>>> import numpy as np
>>> from numpy import linalg as LA
>>> np.set_printoptions(precision=3, suppress=True, linewidth=200)
>>> X = np.load("x.npy")
>>> X
array([[ 0,  0,  0,  0, -8,  0],
       [ 0,  0,  0,  0,  0,  0],
       [ 0,  0,  0, -3,  1,  1],
       [ 0,  0,  0, -3,  2,  0]])
>>> # rank 3
>>> rk = LA.matrix_rank(X)
>>> rk
np.int64(3)
>>> null = LA.svd(X)[2][rk:].T
>>> LA.matrix_rank(X.T @ X), LA.matrix_rank(X @ X.T)
(np.int64(3), np.int64(3))
>>> [int(LA.matrix_rank(X[:i])) for i in range(1, len(X) + 1)]
[1, 1, 2, 3]
>>> [int(LA.matrix_rank(np.delete(X, i, axis=0))) for i in range(4)]
[2, 3, 2, 2]
>>> np.allclose(X @ null, 0)
True
>>> np.round(null @ null.T, 3) + 0
array([[1., 0., 0., 0., 0., 0.],
       [0., 1., 0., 0., 0., 0.],
       [0., 0., 1., 0., 0., 0.],
       [0., 0., 0., 0., 0., 0.],
       [0., 0., 0., 0., 0., 0.],
       [0., 0., 0., 0., 0., 0.]])
>>> U, s, Vt = LA.svd(X)
>>> np.argmax(s[:-1] / (s[1:] + 1e-6)) + 1
np.int64(3)
>>> other = U[:, :3] @ np.diag(s[:3]) @ Vt[:3]
>>> round(LA.norm(X - other) / LA.norm(X), 3)
np.float64(0.0)
>>> LA.matrix_rank(other)
np.int64(3)
>>> round(float(LA.norm(X - other, 2)), 3), np.round(s[3], 3)
(0.0, np.float64(0.0))
>>> np.abs(np.diag(LA.qr(X)[1])) > 1e-9
array([False, False, False,  True])
>>> np.round(X @ LA.pinv(X) @ X, 3) + 0
array([[ 0.,  0.,  0.,  0., -8.,  0.],
       [ 0.,  0.,  0.,  0.,  0.,  0.],
       [ 0.,  0.,  0., -3.,  1.,  1.],
       [ 0.,  0.,  0., -3.,  2.,  0.]])
>>> round(float(np.trace(LA.pinv(X) @ X)), 3)
3.0
